% python3 -q
>>> import numpy as np
>>> np.set_printoptions(precision=1, suppress=True, linewidth=120)
>>> rd = lambda a: np.round(a, 1) + 0
>>> F = np.load("test1.npy")
>>> print(F)
[[-1  0  1  2  3  4  5]
 [ 6  7  8  9 10 11 12]
 [13 14 15 16 17 18 19]
 [20 21 22 23 24 25 26]]
>>> # looks like rank 2
>>> Uu, s, Vt = np.linalg.svd(F)
>>> print(np.argmax(s[:-1] / (s[1:] + 1e-6)) + 1)
2
>>> A2 = Uu[:, :2] @ np.diag(s[:2]) @ Vt[:2]
>>> rd(A2)
array([[-1.,  0.,  1.,  2.,  3.,  4.,  5.],
       [ 6.,  7.,  8.,  9., 10., 11., 12.],
       [13., 14., 15., 16., 17., 18., 19.],
       [20., 21., 22., 23., 24., 25., 26.]])
>>> print(np.linalg.matrix_rank(F, rtol=0.05))
2
>>> rd(np.linalg.norm(F - A2) / np.linalg.norm(F))
np.float64(0.0)
>>> r0 = np.array([3, -3])
>>> np.array([np.convolve(row, r0, "same") for row in F])
array([[-3,  3,  3,  3,  3,  3,  3],
       [18,  3,  3,  3,  3,  3,  3],
       [39,  3,  3,  3,  3,  3,  3],
       [60,  3,  3,  3,  3,  3,  3]])
>>> np.polyval(r0, F[1])
array([15, 18, 21, 24, 27, 30, 33])
>>> arr = np.loadtxt("run13.csv", delimiter=",")
>>> arr
array([[6., 1., 1., 1., 1., 1., 1.],
       [1., 6., 1., 1., 1., 1., 1.],
       [1., 1., 6., 1., 1., 1., 1.],
       [1., 1., 1., 6., 1., 1., 1.],
       [1., 1., 1., 1., 6., 1., 1.],
       [1., 1., 1., 1., 1., 6., 1.],
       [1., 1., 1., 1., 1., 1., 6.]])
>>> vals, vecs = np.linalg.eigh(arr)
>>> np.unique(vals.round(6) + 0, return_counts=True)[1]
array([6, 1])
>>> (vals > 1e-8).sum(), (vals < -1e-8).sum()
(np.int64(7), np.int64(0))
>>> rd(np.linalg.eigvalsh(arr + 2 * np.eye(7)))
array([ 7.,  7.,  7.,  7.,  7.,  7., 14.])
>>> rd(vecs.T @ vecs)
array([[1., 0., 0., 0., 0., 0., 0.],
       [0., 1., 0., 0., 0., 0., 0.],
       [0., 0., 1., 0., 0., 0., 0.],
       [0., 0., 0., 1., 0., 0., 0.],
       [0., 0., 0., 0., 1., 0., 0.],
       [0., 0., 0., 0., 0., 1., 0.],
       [0., 0., 0., 0., 0., 0., 1.]])
>>> rd(np.abs(vecs[:, -1]))
array([0.4, 0.4, 0.4, 0.4, 0.4, 0.4, 0.4])
>>> m1 = np.load("data.npy")
>>> rd(m1)
array([[-1.6,  3.7, -2.9],
       [ 1.1, -4.8,  0.6],
       [-0.7, -2.6, -4.2],
       [ 1.7, -1.9,  4.3],
       [ 1.6, -4. ,  2.6],
       [ 1.5, -0.5,  4.7],
       [ 0.3,  3.5,  3.6],
       [ 1.5, -4.1,  2.3],
       [-0.7, -2.7, -4.1],
       [ 1.7, -3.2,  3.4],
       [-1.4, -0.3, -4.8],
       [-0.5, -3.2, -3.8],
       [ 1.1, -4.9,  0.3],
       [-0.3,  4.6,  2. ],
       [-1.7,  2.1, -4.2],
       [ 0.5, -4.7, -1.7],
       [-1.6,  3.6, -3.1],
       [-1.6,  1.6, -4.5],
       [ 0.8, -4.9, -0.5],
       [-1.3, -0.6, -4.8],
       [ 0.9, -4.9, -0.4],
       [-1. , -1.6, -4.6],
       [-0.5,  4.7,  1.5],
       [ 1.6, -3.5,  3.1],
       [ 1.7, -2. ,  4.3],
       [ 1. ,  1.6,  4.6],
       [-0.9, -1.9, -4.5],
       [ 0. ,  4.2,  2.8],
       [-1.1,  4.8, -0.6],
       [ 0.4, -4.7, -1.7],
       [-1.6,  3.6, -3.1],
       [-1.2, -1.1, -4.7]])
>>> # looks like rank 2
>>> Xs = m1 - m1.mean(axis=0)
>>> vecs = np.linalg.svd(Xs)[2][:2]
>>> A2 = Xs - Xs @ vecs.T @ vecs
>>> rd(np.diag(vecs.T @ vecs))
array([0.1, 1. , 0.9])
>>> np.linalg.norm(A2, axis=1).round(6).argmax()
np.int64(0)
>>> A2 = np.array([[7, -8], [-1, 4], [1, 5], [7, 9], [-6, -5], [5, 5], [5, -4]])
>>> A2.T @ arr.T
array([[ 53.,  13.,  23.,  53., -12.,  43.,  43.],
       [-34.,  26.,  31.,  51., -19.,  31., -14.]])
>>> np.einsum("ik,kj->ij", arr, A2)
array([[ 53., -34.],
       [ 13.,  26.],
       [ 23.,  31.],
       [ 53.,  51.],
       [-12., -19.],
       [ 43.,  31.],
       [ 43., -14.]])
>>> np.linalg.matrix_rank(np.vstack([arr, A2.T]))
np.int64(7)
>>> arr @ A2
array([[ 53., -34.],
       [ 13.,  26.],
       [ 23.,  31.],
       [ 53.,  51.],
       [-12., -19.],
       [ 43.,  31.],
       [ 43., -14.]])
>>> np.einsum("ij,ij->i", arr, arr)
array([42., 42., 42., 42., 42., 42., 42.])
>>> Xs = m1 - m1.mean(axis=0)
>>> Uu, s, Vt = np.linalg.svd(Xs, full_matrices=False)
>>> np.abs(Vt[0]).argmax()
np.int64(2)
>>> rd(s ** 2 / (s ** 2).sum())
array([0.5, 0.5, 0. ])
>>> (np.sign(Uu[:, 0]) == np.sign(Uu[0, 0])).astype(int)
array([1, 0, 1, 0, 0, 0, 0, 0, 1, 0, 1, 1, 0, 1, 1, 0, 1, 1, 0, 1, 0, 1, 1, 0, 0, 0, 1, 1, 1, 0, 1, 1])
>>> A = 3 * np.eye(3) + np.eye(3, k=1)
>>> A
array([[3., 1., 0.],
       [0., 3., 1.],
       [0., 0., 3.]])
>>> # triangular, det is the product of the diagonal
>>> proj = np.triu(np.array([[-5, -2, 3], [-3, -2, -5], [-5, 5, 3]]), 1) + np.eye(3)
>>> A2 = proj @ A @ np.linalg.inv(proj)
>>> print(np.trace(A2), np.trace(A))
9.0 9.0
>>> proj @ A - A @ proj
array([[0., 0., 3.],
       [0., 0., 0.],
       [0., 0., 0.]])
>>> np.linalg.matrix_rank(A2)
np.int64(3)
>>> M = np.load("layer19.npy")
>>> rd(M)
array([[ 0.1,  0.3, -0.3],
       [ 0.2,  0.7, -0.8],
       [ 0.3,  1. , -1.2],
       [ 0. , -0.1,  0.1],
       [ 0.2,  0.7, -0.8],
       [ 0. ,  0. ,  0. ],
       [-0.1, -0.4,  0.5]])
>>> # looks like rank 1
>>> Uu, s, Vt = np.linalg.svd(M)
>>> print(rd(s))
[2.4 0.  0. ]
>>> A2 = Uu[:, :1] @ np.diag(s[:1]) @ Vt[:1]
>>> np.linalg.matrix_rank(M, rtol=0.05)
np.int64(1)
>>> rd(np.linalg.norm(M - A2, 2)), rd(s[1])
(np.float64(0.0), np.float64(0.0))
>>> print(np.linalg.matrix_rank(A2))
1
>>> rd(np.abs(M - A2).max())
np.float64(0.0)
>>> W0 = np.load("mat.npy")
>>> rd(W0)
array([[-0.7,  0. ,  0.1, -0.2],
       [-0.2, -0.5, -0.4, -0.6],
       [-0.7,  0.3, -0.2,  0.4],
       [-0.1,  0.1,  0.8, -0.4],
       [ 0.1,  0.8, -0.3, -0.5]])
>>> # columns are unit length and at right angles
>>> A2 = W0 / np.linalg.norm(W0, axis=1, keepdims=True)
>>> C2 = A2 @ A2.T
>>> rd(np.linalg.norm(A2, axis=1))
array([1., 1., 1., 1., 1.])
>>> (np.abs(C2) > 0.9).astype(int)
array([[1, 0, 0, 0, 0],
       [0, 1, 0, 0, 0],
       [0, 0, 1, 0, 0],
       [0, 0, 0, 1, 0],
       [0, 0, 0, 0, 1]])
>>> r0 = np.array([-2, 2, -1])
>>> np.array([np.convolve(row, r0, "same") for row in arr])
array([[ 10.,  -6.,  -1.,  -1.,  -1.,  -1.,   1.],
       [-10.,   9.,  -6.,  -1.,  -1.,  -1.,   1.],
       [  0., -11.,   9.,  -6.,  -1.,  -1.,   1.],
       [  0.,  -1., -11.,   9.,  -6.,  -1.,   1.],
       [  0.,  -1.,  -1., -11.,   9.,  -6.,   1.],
       [  0.,  -1.,  -1.,  -1., -11.,   9.,  -4.],
       [  0.,  -1.,  -1.,  -1.,  -1., -11.,  11.]])
>>> np.cross(arr[5, :3], arr[4, :3])
array([0., 0., 0.])
>>> np.polyval(r0, arr[5])
array([ -1.,  -1.,  -1.,  -1.,  -1., -61.,  -1.])
>>> A2 = np.c_[W0[:, :1] @ np.array([[3]]), np.array([-1, 4, -4, -5, -7])]
>>> rd(A2)
array([[-2.1, -1. ],
       [-0.5,  4. ],
       [-2. , -4. ],
       [-0.4, -5. ],
       [ 0.4, -7. ]])
>>> rd(np.linalg.norm(np.linalg.qr(W0)[0].T @ A2, axis=0) ** 2 / ((A2 ** 2).sum(axis=0) + 1e-12))
array([1., 1.])
>>> np.linalg.matrix_rank(np.c_[W0, A2])
np.int64(5)
>>> rd(np.linalg.lstsq(W0, A2[:, 0])[0])
array([3., 0., 0., 0.])
>>> rd(np.linalg.norm(A2 - W0 @ np.linalg.lstsq(W0, A2)[0], axis=0))
array([0. , 1.6])
>>> vec = np.array([-3, -3, 1, -2])
>>> h1 = np.maximum(W0 @ vec, 0)
>>> rd(np.maximum(W0 @ vec, 0) - np.maximum(-W0 @ vec, 0))
array([ 2.7,  2.9,  0.1,  1.6, -2.1])
>>> rd(W0 * (h1 > 1e-9)[:, None])
array([[-0.7,  0. ,  0.1, -0.2],
       [-0.2, -0.5, -0.4, -0.6],
       [-0.7,  0.3, -0.2,  0.4],
       [-0.1,  0.1,  0.8, -0.4],
       [ 0. ,  0. ,  0. ,  0. ]])
>>> print(rd(W0.T @ h1))
[-2.7 -1.3  0.3 -3. ]
>>> data = np.array([[-2.0, 1.0, 1.0], [1.0, -2.0, 1.0], [1.0, 1.0, -2.0]])
>>> vals, vecs = np.linalg.eigh(data)
>>> vals.sum(), np.trace(data)
(np.float64(-6.0), np.float64(-6.0))
>>> rd(np.linalg.svd(data, compute_uv=False))
array([3., 3., 0.])
>>> (vals > 1e-8).sum(), (vals < -1e-8).sum()
(np.int64(0), np.int64(2))
>>> rd(vals)
array([-3., -3.,  0.])
>>> np.abs(vecs[:, -1]).round(6).argmax()
np.int64(0)
>>> rd(vecs.T @ data @ vecs)
array([[-3.,  0.,  0.],
       [ 0., -3.,  0.],
       [ 0.,  0.,  0.]])
>>> rd(np.linalg.eigvalsh(data @ data))
array([0., 9., 9.])
>>> np.unique(vals.round(6) + 0, return_counts=True)[1]
array([2, 1])
>>> Uu, s, Vt = np.linalg.svd(data)
>>> vecs = Vt[:(s > 1e-8).sum()]
>>> rng = np.random.default_rng(7632)
>>> vec = data[1] + -3 * data[2] + rng.integers(2) * np.eye(3)[0]
>>> print(vec)
[-1. -5.  7.]
>>> rd(np.linalg.norm(vec - vecs.T @ vecs @ vec))
np.float64(0.6)
>>> print(rd(np.diag(vecs.T @ vecs)))
[0.7 0.7 0.7]
